$ python3 -q
>>> import numpy as np
>>> import numpy.linalg as la
>>> np.set_printoptions(suppress=True, linewidth=160)
>>> rd = lambda a: np.round(a, 1) + 0
>>> J = 3 * np.eye(4) + np.eye(4, k=1)
>>> J
array([[3., 1., 0., 0.],
       [0., 3., 1., 0.],
       [0., 0., 3., 1.],
       [0., 0., 0., 3.]])
>>> r0 = np.array([2, 1, 0, -1])
>>> M2 = J + np.outer(r0, np.eye(4)[0])
>>> la.matrix_rank(la.inv(M2) - la.inv(J), tol=1e-8)
np.int64(1)
>>> Q, V = la.qr(J[:, :3])[0], la.qr(J[:, 3:])[0]
>>> sv = la.svd(Q.T @ V, compute_uv=False)
>>> rd(sv)
array([0.3])
>>> rd(la.norm(Q @ Q.T - V @ V.T, 2))
np.float64(1.0)
>>> rd(np.degrees(np.arccos(sv.clip(0, 1))))
array([71.6])
>>> ev, V = la.eig(J)
>>> J @ V[:, 0] - ev[0] * V[:, 0]
array([0., 0., 0., 0.])
>>> rd(np.sort(la.eigvals(la.inv(J))))
array([0.3, 0.3, 0.3, 0.3])
>>> J @ J
array([[9., 6., 1., 0.],
       [0., 9., 6., 1.],
       [0., 0., 9., 6.],
       [0., 0., 0., 9.]])
>>> J.inv()
Traceback (most recent call last):
  File "<python-input-18>", line 1, in <module>
    J.inv()
    ^^^^^
AttributeError: 'numpy.ndarray' object has no attribute 'inv'
>>> la.determinant(J)
Traceback (most recent call last):
  File "<python-input-19>", line 1, in <module>
    la.determinant(J)
    ^^^^^^^^^^^^^^
AttributeError: module 'numpy.linalg' has no attribute 'determinant'
>>> assert J == J.T
Traceback (most recent call last):
  File "<python-input-20>", line 1, in <module>
    assert J == J.T
           ^^^^^^^^
ValueError: The truth value of an array with more than one element is ambiguous. Use a.any() or a.all()
>>> m1 = np.array([[-2.0, 1.0], [0.0, -2.0]])
>>> np.prod(np.diag(m1)), rd(la.det(m1))
(np.float64(4.0), np.float64(4.0))
>>> rd(la.matrix_power(m1 - np.diag(np.diag(m1)), 2))
array([[0., 0.],
       [0., 0.]])
>>> m1 @ m1
array([[ 4., -4.],
       [ 0.,  4.]])
>>> [int(la.matrix_rank(la.matrix_power(m1, p))) for p in range(1, 3)]
[2, 2]
>>> arr = np.load("w.npy")
>>> arr
array([[ 0, -7,  8],
       [ 7,  0, -6],
       [-8,  6,  0]])
>>> r = la.matrix_rank(arr)
>>> r
np.int64(2)
>>> N = la.svd(arr)[2][r:].T
>>> rd(N[:, 0] / N[np.abs(N[:, 0]).round(6).argmax(), 0])
array([0.8, 1. , 0.9])
>>> N.shape
(3, 1)
>>> la.matrix_rank(arr.T @ arr), la.matrix_rank(arr @ arr.T)
(np.int64(2), np.int64(2))
>>> [int(la.matrix_rank(np.delete(arr, i, axis=0))) for i in range(3)]
[2, 2, 2]
>>> [int(la.matrix_rank(arr[:, :j + 1])) for j in range(3)]
[1, 2, 2]
>>> np.allclose(arr @ N, 0)
True
>>> U, sv, Vt = la.svd(arr)
>>> rd(sv)
array([12.2, 12.2,  0. ])
>>> np.argmax(sv[:-1] / (sv[1:] + 1e-6)) + 1
np.int64(2)
>>> M2 = U[:, :2] @ np.diag(sv[:2]) @ Vt[:2]
>>> la.matrix_rank(arr, rtol=0.05)
np.int64(2)
>>> rd(la.norm(arr - M2, 2)), rd(sv[2])
(np.float64(0.0), np.float64(0.0))
>>> la.matrix_rank(M2)
np.int64(2)
>>> rd(M2)
array([[ 0., -7.,  8.],
       [ 7.,  0., -6.],
       [-8.,  6.,  0.]])
>>> x = np.array([3, 3, 0])
>>> rd(la.det(arr))
np.float64(0.0)
>>> x @ arr @ x
np.int64(0)
>>> Q = la.solve(np.eye(3) - arr, np.eye(3) + arr)
>>> rd(la.det(Q))
np.float64(1.0)
>>> rd(Q @ Q.T)
array([[1., 0., 0.],
       [0., 1., 0.],
       [0., 0., 1.]])
>>> rng = np.random.default_rng(697)
>>> lab = rng.permutation(3)
>>> lab
array([1, 2, 0])
>>> M2 = arr[lab][:, lab]
>>> rd(la.det(M2)), rd(la.det(arr[lab]))
(np.float64(0.0), np.float64(0.0))
>>> M2
array([[ 0, -6,  7],
       [ 6,  0, -8],
       [-7,  8,  0]])
>>> np.trace(M2)
np.int64(0)
>>> np.diag(M2)
array([0, 0, 0])
>>> rd(np.sort(np.abs(la.eigvals(M2))))
array([ 0. , 12.2, 12.2])
>>> E = np.load("sample2.npy")
>>> E
array([[3, 3, 3, 3],
       [0, 2, 0, 2],
       [3, 3, 3, 3],
       [0, 2, 0, 2]])
>>> # rank 2
>>> M2 = E[0, 0] * E[1:] - np.outer(E[1:, 0], E[0])
>>> M2
array([[0, 6, 0, 6],
       [0, 0, 0, 0],
       [0, 6, 0, 6]])
>>> E[:, 0] / E[0, 0]
array([1., 0., 1., 0.])
>>> blk = np.stack([E, -3 * E, E[::-1]])
>>> la.matrix_rank(blk)
array([2, 2, 2])
>>> la.matrix_rank(blk.reshape(3, -1))
np.int64(2)
>>> rd(la.norm(blk, axis=(1, 2)))
array([ 9.4, 28.1,  9.4])
>>> U, sv, Vt = la.svd(E)
>>> V = Vt[:(sv > 1e-8).sum()]
>>> x = E[1] + 5 * E[2] + rng.integers(2) * np.eye(4)[1]
>>> x
array([15., 18., 15., 17.])
>>> rd(np.diag(V.T @ V))
array([0.5, 0.5, 0.5, 0.5])
>>> rd(la.norm(x - V.T @ V @ x))
np.float64(0.7)
>>> la.matrix_rank(np.vstack([E, x]))
np.int64(3)
>>> M2 = E / np.sqrt((E ** 2).mean(axis=1, keepdims=True))
>>> E - E.mean(axis=1, keepdims=True)
array([[ 0.,  0.,  0.,  0.],
       [-1.,  1., -1.,  1.],
       [ 0.,  0.,  0.,  0.],
       [-1.,  1., -1.,  1.]])
>>> la.matrix_rank(M2) == la.matrix_rank(E)
np.True_
>>> la.matrix_rank(E - E.mean(axis=1, keepdims=True))
np.int64(1)
>>> rd(la.norm(E, 2) / la.norm(E))
np.float64(1.0)
>>> X = np.array([[-4, -6, -2, -8], [-1, -1, -2, -5], [-4, -6, -2, -8], [2, -9, -1, 9]])
>>> X.reshape(-1, 2)
array([[-4, -6],
       [-2, -8],
       [-1, -1],
       [-2, -5],
       [-4, -6],
       [-2, -8],
       [ 2, -9],
       [-1,  9]])
>>> X.ravel(order="F")
array([-4, -1, -4,  2, -6, -1, -6, -9, -2, -2, -2, -1, -8, -5, -8,  9])
>>> blk = X.reshape(4, 2, -1)
>>> np.swapaxes(blk, 1, 2)[2]
array([[-4, -2],
       [-6, -8]])
>>> blk.sum(axis=1)
array([[ -6, -14],
       [ -3,  -6],
       [ -6, -14],
       [  1,   0]])
>>> np.einsum("ihd,jhd->hij", blk, blk).shape
(2, 4, 4)
